% python3 -q
>>> import numpy as np
>>> np.set_printoptions(precision=2, suppress=True, linewidth=120)
>>> tidy = lambda a: np.round(a, 2) + 0
>>> A = np.load("case12.npy")
>>> print(A)
[[-1.3  0.8  0.6  0.8 -0.5  2.4]
 [-1.2 -0.4  0.   1.3  0.8  2.1]
 [ 1.5 -0.2 -0.9 -2.2 -0.8  0.1]
 [-0.8 -0.8 -0.3  0.1 -0.5  0. ]
 [ 0.9  0.8 -0.4 -0.5 -0.1 -2.2]
 [ 1.  -1.2 -0.7  1.4 -0.6  1.1]
 [ 0.4  0.1  0.1 -1.1 -1.6 -0.4]
 [ 1.2  0.7 -1.1 -0.4  0.8 -0.8]]
>>> q, Rm = np.linalg.qr(A)
>>> print(tidy(q @ Rm))
[[-1.3  0.8  0.6  0.8 -0.5  2.4]
 [-1.2 -0.4  0.   1.3  0.8  2.1]
 [ 1.5 -0.2 -0.9 -2.2 -0.8  0.1]
 [-0.8 -0.8 -0.3  0.1 -0.5  0. ]
 [ 0.9  0.8 -0.4 -0.5 -0.1 -2.2]
 [ 1.  -1.2 -0.7  1.4 -0.6  1.1]
 [ 0.4  0.1  0.1 -1.1 -1.6 -0.4]
 [ 1.2  0.7 -1.1 -0.4  0.8 -0.8]]
>>> print(tidy(q.T @ q))
[[1. 0. 0. 0. 0. 0.]
 [0. 1. 0. 0. 0. 0.]
 [0. 0. 1. 0. 0. 0.]
 [0. 0. 0. 1. 0. 0.]
 [0. 0. 0. 0. 1. 0.]
 [0. 0. 0. 0. 0. 1.]]
>>> print(q.shape, Rm.shape)
(8, 6) (6, 6)
>>> print(tidy(abs(Rm[0, 0])), tidy(np.linalg.norm(A[:, 0])))
3.07 3.07
>>> print(np.trace(q @ q.T))
6.0
>>> B = np.c_[A[:, :1] @ np.array([[2]]), np.array([0, -5, -3, 3, -2, 4, -2, 3])]
>>> print(B)
[[-2.6  0. ]
 [-2.4 -5. ]
 [ 3.  -3. ]
 [-1.6  3. ]
 [ 1.8 -2. ]
 [ 2.   4. ]
 [ 0.8 -2. ]
 [ 2.4  3. ]]
>>> print(tidy(np.linalg.norm(B - A @ np.linalg.lstsq(A, B)[0], axis=0)))
[0.   7.06]
>>> print(tidy(np.linalg.norm(np.linalg.qr(A)[0].T @ B, axis=0) ** 2 / ((B ** 2).sum(axis=0) + 1e-12)))
[1.   0.34]
>>> print(np.linalg.matrix_rank(B))
2
>>> hat = B @ np.linalg.solve(B.T @ B, B.T)
>>> print(tidy(np.diag(hat)))
[0.18 0.42 0.42 0.22 0.16 0.28 0.08 0.24]
>>> print(tidy((np.eye(8) - hat) @ B))
[[0. 0.]
 [0. 0.]
 [0. 0.]
 [0. 0.]
 [0. 0.]
 [0. 0.]
 [0. 0.]
 [0. 0.]]
>>> print(np.trace(hat))
2.0
>>> print(tidy(np.diff(A, axis=0)))
[[ 0.1 -1.2 -0.6  0.5  1.3 -0.3]
 [ 2.7  0.2 -0.9 -3.5 -1.6 -2. ]
 [-2.3 -0.6  0.6  2.3  0.3 -0.1]
 [ 1.7  1.6 -0.1 -0.6  0.4 -2.2]
 [ 0.1 -2.  -0.3  1.9 -0.5  3.3]
 [-0.6  1.3  0.8 -2.5 -1.  -1.5]
 [ 0.8  0.6 -1.2  0.7  2.4 -0.4]]
>>> print(np.unravel_index(np.abs(A).argmax(), A.shape))
(np.int64(0), np.int64(5))
>>> print(A.shape)
(8, 6)
>>> print(np.linalg.matrix_rank(A))
6
>>> print(tidy(np.linalg.norm(A)))
7.05
>>> print(tidy(np.linalg.svd(A, compute_uv=False)))
[5.36 2.89 2.52 1.92 1.4  0.79]
>>> print(tidy(A.mean(axis=0)))
[ 0.21 -0.03 -0.34 -0.08 -0.31  0.29]
>>> print(tidy(A.sum(axis=1)))
[ 2.8  2.6 -2.5 -2.3 -1.5  1.  -2.5  0.4]
